>>> import numpy as np
>>> import numpy.linalg as la
>>> np.set_printoptions(precision=2, suppress=True, linewidth=140, floatmode="fixed")
>>> K = np.load("run9.npy")
>>> K
array([[ 0.97,  0.08,  0.08,  0.08, -0.03, -0.18],
       [ 0.08,  0.77, -0.23, -0.23,  0.08,  0.54],
       [ 0.08, -0.23,  0.77, -0.23,  0.08,  0.54],
       [ 0.08, -0.23, -0.23,  0.77,  0.08,  0.54],
       [-0.03,  0.08,  0.08,  0.08,  0.97, -0.18],
       [-0.18,  0.54,  0.54,  0.54, -0.18, -0.26]])
>>> # keeps lengths
>>> vec = np.array([-1, 2, -2, -2, -2, 1])
>>> a = np.maximum(K @ vec, 0)
>>> np.maximum(K @ (3 * vec), 0)
array([0.00, 8.31, 0.00, 0.00, 0.00, 0.00])
>>> np.flatnonzero(a > 1e-9)
array([1])
>>> K * (a > 1e-9)[:, None]
array([[ 0.00,  0.00,  0.00,  0.00, -0.00, -0.00],
       [ 0.08,  0.77, -0.23, -0.23,  0.08,  0.54],
       [ 0.00, -0.00,  0.00, -0.00,  0.00,  0.00],
       [ 0.00, -0.00, -0.00,  0.00,  0.00,  0.00],
       [-0.00,  0.00,  0.00,  0.00,  0.00, -0.00],
       [-0.00,  0.00,  0.00,  0.00, -0.00, -0.00]])
>>> a
array([0.00, 2.77, 0.00, 0.00, 0.00, 0.00])
>>> J = np.load("test6.npy")
>>> J
array([[0, 0, 2, 0],
       [1, 0, 1, 0],
       [1, 0, 1, 0],
       [3, 1, 1, 2],
       [2, 1, 0, 2],
       [0, 1, 2, 2]])
>>> # row 2 repeats row 1
>>> J.ravel(order="F")
array([0, 1, 1, 3, 2, 0, 0, 0, 0, 1, 1, 1, 2, 1, 1, 1, 0, 2, 0, 0, 0, 2, 2, 2])
>>> J.reshape(-1, 2)
array([[0, 0],
       [2, 0],
       [1, 0],
       [1, 0],
       [1, 0],
       [1, 0],
       [3, 1],
       [1, 2],
       [2, 1],
       [0, 2],
       [0, 1],
       [2, 2]])
>>> J.reshape(2, -1)
array([[0, 0, 2, 0, 1, 0, 1, 0, 1, 0, 1, 0],
       [3, 1, 1, 2, 2, 1, 0, 2, 0, 1, 2, 2]])
>>> blk = J.reshape(6, 2, -1)
>>> np.einsum("ihd,jhd->hij", blk, blk).shape
(2, 6, 6)
>>> blk.sum(axis=1)
array([[2, 0],
       [2, 0],
       [2, 0],
       [4, 3],
       [2, 3],
       [2, 3]])
>>> np.einsum("ihd,ihd->ih", blk, blk)
array([[ 0,  4],
       [ 1,  1],
       [ 1,  1],
       [10,  5],
       [ 5,  4],
       [ 1,  8]])
>>> blk.shape
(6, 2, 2)
>>> r = la.matrix_rank(J)
>>> r
np.int64(3)
>>> N = la.svd(J)[2][r:].T
>>> la.matrix_rank(J.T @ J), la.matrix_rank(J @ J.T)
(np.int64(3), np.int64(3))
>>> [int(la.matrix_rank(np.delete(J, i, axis=0))) for i in range(6)]
[3, 3, 3, 3, 3, 3]
>>> N.shape
(4, 1)
>>> [int(la.matrix_rank(J[:, :j + 1])) for j in range(4)]
[1, 2, 3, 3]
>>> [int(la.matrix_rank(J[:i])) for i in range(1, len(J) + 1)]
[1, 2, 2, 3, 3, 3]
>>> np.allclose(J[:-1].T @ la.lstsq(J[:-1].T, J[-1])[0], J[-1])
True
>>> round(np.trace(la.pinv(J) @ J), 2)
np.float64(3.0)
>>> np.unique(J.round(6), axis=0).shape
(5, 4)
>>> np.round(J @ la.pinv(J) @ J, 2) + 0
array([[0.00, 0.00, 2.00, 0.00],
       [1.00, 0.00, 1.00, 0.00],
       [1.00, 0.00, 1.00, 0.00],
       [3.00, 1.00, 1.00, 2.00],
       [2.00, 1.00, 0.00, 2.00],
       [0.00, 1.00, 2.00, 2.00]])
>>> m1 = np.loadtxt("dump.csv", delimiter=",")
>>> m1
array([[1.00, 0.90, 0.81, 0.73],
       [0.90, 1.00, 0.90, 0.81],
       [0.81, 0.90, 1.00, 0.90],
       [0.73, 0.81, 0.90, 1.00]])
>>> L = la.cholesky(m1)
>>> round(np.prod(np.diag(L)) ** 2, 2), round(la.det(m1), 2)
(np.float64(0.01), np.float64(0.01))
>>> la.eigvalsh(m1).min() > 0
np.True_
>>> L @ L.T
array([[1.00, 0.90, 0.81, 0.73],
       [0.90, 1.00, 0.90, 0.81],
       [0.81, 0.90, 1.00, 0.90],
       [0.73, 0.81, 0.90, 1.00]])
>>> L
array([[1.00, 0.00, 0.00, 0.00],
       [0.90, 0.44, 0.00, 0.00],
       [0.81, 0.39, 0.44, 0.00],
       [0.73, 0.35, 0.39, 0.44]])
>>> mat = np.load("layer9.npy")
>>> mat
array([[0.00, 1.00],
       [1.00, 0.00]])
>>> # symmetric, so the eigenvalues are real
>>> th = np.radians(30)
>>> r_ = np.eye(2)
>>> r_[1, 1] = r_[0, 0] = np.cos(th)
>>> r_[1, 0], r_[0, 1] = -np.sin(th), np.sin(th)
>>> r_
array([[ 0.87,  0.50],
       [-0.50,  0.87]])
>>> B = mat @ r_.T
>>> np.round(la.det(r_), 2), round(np.trace(r_), 2)
(np.float64(1.0), np.float64(1.73))
>>> B
array([[ 0.50,  0.87],
       [ 0.87, -0.50]])
>>> np.allclose(la.norm(mat, axis=1), la.norm(B, axis=1))
True
>>> np.allclose(mat @ mat.T, B @ B.T)
True
>>> la.svd(mat, compute_uv=False), la.svd(B, compute_uv=False)
(array([1.00, 1.00]), array([1.00, 1.00]))
>>> q, vecs = la.qr(B[:, :1])[0], la.qr(B[:, 1:])[0]
>>> sig = la.svd(q.T @ vecs, compute_uv=False)
>>> round(float(la.norm(q @ q.T - vecs @ vecs.T, 2)), 2)
1.0
>>> (sig > 0.9).sum()
np.int64(0)
>>> rng = np.random.default_rng(694511)
>>> z = rng.permutation(2)
>>> z
array([0, 1])
>>> B = mat[z][:, z]
>>> np.sort(np.abs(la.eigvals(B)))
array([1.00, 1.00])
>>> np.diag(B)
array([0.00, 0.00])
>>> hat = np.triu(np.array([[2, 5], [1, 5]]), 1) + np.eye(2)
>>> B = hat @ mat @ la.inv(hat)
>>> np.poly(B)
array([ 1.00,  0.00, -1.00])
>>> B
array([[  5.00, -24.00],
       [  1.00,  -5.00]])
>>> hat @ mat - mat @ hat
array([[ 5.00,  0.00],
       [ 0.00, -5.00]])
>>> def softmax(z):
...     e = np.exp(z - z.max(axis=-1, keepdims=True))
...     return e / e.sum(axis=-1, keepdims=True)
... 
>>> np.round(softmax(B[0] + 4), 2) + 0
array([1.00, 0.00])
>>> S = B @ B.T / np.sqrt(2)
>>> softmax(S).round(6).argmax(axis=1)
array([0, 0])
>>> np.round(softmax(S), 2) + 0
array([[1.00, 0.00],
       [1.00, 0.00]])
>>> softmax(S)[0] @ B
array([  5.00, -24.00])
>>> E = np.array([[1, -2, 4], [1, -1, 1], [1, 0, 0]])
>>> f = np.array([-3, -1, -4])
>>> B = E + np.outer(f, np.eye(3)[1])
>>> la.matrix_rank(la.inv(B) - la.inv(E), tol=1e-8)
np.int64(1)
>>> B
array([[ 1.00, -5.00,  4.00],
       [ 1.00, -2.00,  1.00],
       [ 1.00, -4.00,  0.00]])
>>> blk = np.stack([E, -1 * E, E[::-1]])
>>> np.einsum("bij,cij->bc", blk, blk)
array([[ 25, -25,   5],
       [-25,  25,  -5],
       [  5,  -5,  25]])
>>> la.norm(blk, axis=(1, 2))
array([5.00, 5.00, 5.00])
>>> la.matrix_rank(blk)
array([3, 3, 3])
>>> B = E / np.sqrt((E ** 2).mean(axis=1, keepdims=True))
>>> B[2]
array([1.73, 0.00, 0.00])
>>> la.norm(B, axis=1)
array([1.73, 1.73, 1.73])
>>> q = E.astype(float).copy()
>>> for j in range(3):
...     q[:, j] -= q[:, :j] @ (q[:, :j].T @ q[:, j])
...     q[:, j] /= la.norm(q[:, j])
... 
>>> np.round(q.T @ q, 2) + 0
array([[1.00, 0.00, 0.00],
       [0.00, 1.00, 0.00],
       [0.00, 0.00, 1.00]])
>>> q.round(2) + 0
array([[ 0.58, -0.71,  0.41],
       [ 0.58,  0.00, -0.82],
       [ 0.58,  0.71,  0.41]])
>>> data = np.array([[-0.15, -2.1, -0.3], [0.09, 1.26, 0.18], [-0.06, -0.84, -0.12]])
>>> data
array([[-0.15, -2.10, -0.30],
       [ 0.09,  1.26,  0.18],
       [-0.06, -0.84, -0.12]])
>>> # column 1 dominates
>>> (data + data.T) / 2
array([[-0.15, -1.01, -0.18],
       [-1.01,  1.26, -0.33],
       [-0.18, -0.33, -0.12]])
>>> data @ data
array([[-0.15, -2.08, -0.30],
       [ 0.09,  1.25,  0.18],
       [-0.06, -0.83, -0.12]])
>>> np.allclose(data, data.T)
False
>>> np.round(la.det(data), 2)
np.float64(0.0)
>>> round(la.eigvals(data).sum().real, 2)
np.float64(0.99)
>>> np.round(la.eigvals(data), 2) + 0
array([0.99, 0.00, 0.00])
>>> round(float(np.einsum("ii->", data)), 2)
0.99
>>> np.round(np.poly(data), 2) + 0
array([ 1.00, -0.99,  0.00,  0.00])
>>> np.kron(np.eye(2, dtype=int), data)
array([[-0.15, -2.10, -0.30, -0.00, -0.00, -0.00],
       [ 0.09,  1.26,  0.18,  0.00,  0.00,  0.00],
       [-0.06, -0.84, -0.12, -0.00, -0.00, -0.00],
       [-0.00, -0.00, -0.00, -0.15, -2.10, -0.30],
       [ 0.00,  0.00,  0.00,  0.09,  1.26,  0.18],
       [-0.00, -0.00, -0.00, -0.06, -0.84, -0.12]])
>>> round(la.det(data.T), 2)
np.float64(0.0)
>>> Uu, sig, vt = la.svd(data)
>>> sig.round(2) + 0
array([2.62, 0.00, 0.00])
>>> B = Uu[:, :1] @ np.diag(sig[:1]) @ vt[:1]
>>> np.round(np.abs(data - B).max(), 2)
np.float64(0.0)
>>> round(la.norm(data - B) / la.norm(data), 2)
np.float64(0.0)
>>> la.matrix_rank(B)
np.int64(1)
>>> round(float(la.norm(data - B, 2)), 2), np.round(sig[1], 2)
(0.0, np.float64(0.0))
>>> np.sort(np.abs(la.eigvals(K)))
array([1.00, 1.00, 1.00, 1.00, 1.00, 1.00])
>>> (K + K.T) / 2
array([[ 0.97,  0.08,  0.08,  0.08, -0.03, -0.18],
       [ 0.08,  0.77, -0.23, -0.23,  0.08,  0.54],
       [ 0.08, -0.23,  0.77, -0.23,  0.08,  0.54],
       [ 0.08, -0.23, -0.23,  0.77,  0.08,  0.54],
       [-0.03,  0.08,  0.08,  0.08,  0.97, -0.18],
       [-0.18,  0.54,  0.54,  0.54, -0.18, -0.26]])
>>> np.allclose(K @ K.T, K.T @ K)
True
>>> round(np.abs(la.eigvals(K)).max(), 2)
np.float64(1.0)
>>> np.round(K @ K, 2) + 0
array([[1.00, 0.00, 0.00, 0.00, 0.00, 0.00],
       [0.00, 1.00, 0.00, 0.00, 0.00, 0.00],
       [0.00, 0.00, 1.00, 0.00, 0.00, 0.00],
       [0.00, 0.00, 0.00, 1.00, 0.00, 0.00],
       [0.00, 0.00, 0.00, 0.00, 1.00, 0.00],
       [0.00, 0.00, 0.00, 0.00, 0.00, 1.00]])
>>> vec = np.array([6, 1, 4])
>>> data @ np.eye(3)[2]
array([-0.30,  0.18, -0.12])
>>> la.norm(data @ vec) <= la.norm(data, 2) * la.norm(vec) + 1e-9
np.True_
>>> np.sign((data @ vec).round(6))
array([-1.00,  1.00, -1.00])
>>> W0 = np.array([[3.0, 0.0, 0.0], [0.0, 3.0, 2.0], [0.0, 2.0, 3.0]])
>>> th = np.radians(120)
>>> r_ = np.eye(3)
>>> r_[1, 1] = r_[0, 0] = np.cos(th)
>>> r_[1, 0], r_[0, 1] = -np.sin(th), np.sin(th)
>>> r_
array([[-0.50,  0.87,  0.00],
       [-0.87, -0.50,  0.00],
       [ 0.00,  0.00,  1.00]])
>>> B = W0 @ r_.T
>>> np.round(la.det(r_), 2), round(float(np.trace(r_)), 2)
(np.float64(1.0), 0.0)
>>> B
array([[-1.50, -2.60,  0.00],
       [ 2.60, -1.50,  2.00],
       [ 1.73, -1.00,  3.00]])
>>> Uu, sig, vt = la.svd(B, full_matrices=False)
>>> np.allclose(Uu * sig @ vt, B)
True
>>> Uu.shape, sig.shape, vt.shape
((3, 3), (3,), (3, 3))
>>> round(float(np.sqrt((sig ** 2).sum())), 2), round(la.norm(B), 2)
(5.92, np.float64(5.92))
>>> np.cumsum(sig ** 2) / np.sum(sig ** 2)
array([0.71, 0.97, 1.00])
>>> np.abs(Uu[:, 0]).round(6).argmax()
np.int64(1)
>>> np.round(vt @ vt.T, 2) + 0
array([[1.00, 0.00, 0.00],
       [0.00, 1.00, 0.00],
       [0.00, 0.00, 1.00]])
>>> W0 @ W0
array([[ 9.00,  0.00,  0.00],
       [ 0.00, 13.00, 12.00],
       [ 0.00, 12.00, 13.00]])
>>> vals, vecs = la.eigh(W0)
>>> vec = np.array([-2, -3, 0])
>>> vecs * np.sqrt(vals) @ vecs.T
array([[1.73, 0.00, 0.00],
       [0.00, 1.62, 0.62],
       [0.00, 0.62, 1.62]])
>>> (np.sign(vecs[:, -1].round(6)) == np.sign(vecs[0, -1].round(6))).astype(int)
array([1, 0, 0])
>>> vecs * np.abs(vals) @ vecs.T
array([[3.00, 0.00, 0.00],
       [0.00, 3.00, 2.00],
       [0.00, 2.00, 3.00]])
>>> A = np.load("data.npy")
>>> A
array([[-0.25,  1.80,  4.66],
       [ 4.08, -2.58, -1.31],
       [ 0.23, -1.79, -4.66],
       [ 2.60,  0.19,  4.27],
       [-3.91,  0.95, -2.97],
       [ 3.92, -2.62, -1.67],
       [ 3.15, -0.24,  3.88],
       [ 4.04, -2.59, -1.40],
       [-2.99,  0.11, -4.00],
       [ 2.82, -2.61, -3.20],
       [-4.46,  1.82, -1.34],
       [-4.49,  1.98, -0.96],
       [ 4.49, -2.11,  0.59],
       [-0.54,  1.92,  4.58],
       [ 4.06, -1.14,  2.68],
       [ 4.30, -2.46, -0.69],
       [ 4.49, -2.16,  0.42],
       [-1.22, -1.07, -4.73],
       [-4.27,  2.49,  0.79],
       [-1.61, -0.84, -4.66]])
>>> np.abs(np.diag(la.qr(A)[1])) > 1e-9
array([ True,  True, False])
>>> Uu, sig, vt = la.svd(A)
>>> vecs = vt[:(sig > 1e-8).sum()]
>>> vec = A[0] + -3 * A[9] + rng.integers(2) * np.eye(3)[1]
>>> vec
array([-8.72, 10.62, 14.26])
>>> np.allclose(vecs.T @ vecs @ vec, vec)
False
>>> np.diag(vecs.T @ vecs)
array([0.81, 0.28, 0.91])
>>> vec = np.array([1, 2, -4])
>>> (A @ vec).argmax()
np.int64(17)
>>> np.sign((A @ vec).round(6))
array([-1.00,  1.00,  1.00, -1.00,  1.00,  1.00, -1.00,  1.00,  1.00,  1.00,  1.00,  1.00, -1.00, -1.00, -1.00,  1.00, -1.00,  1.00, -1.00,
        1.00])
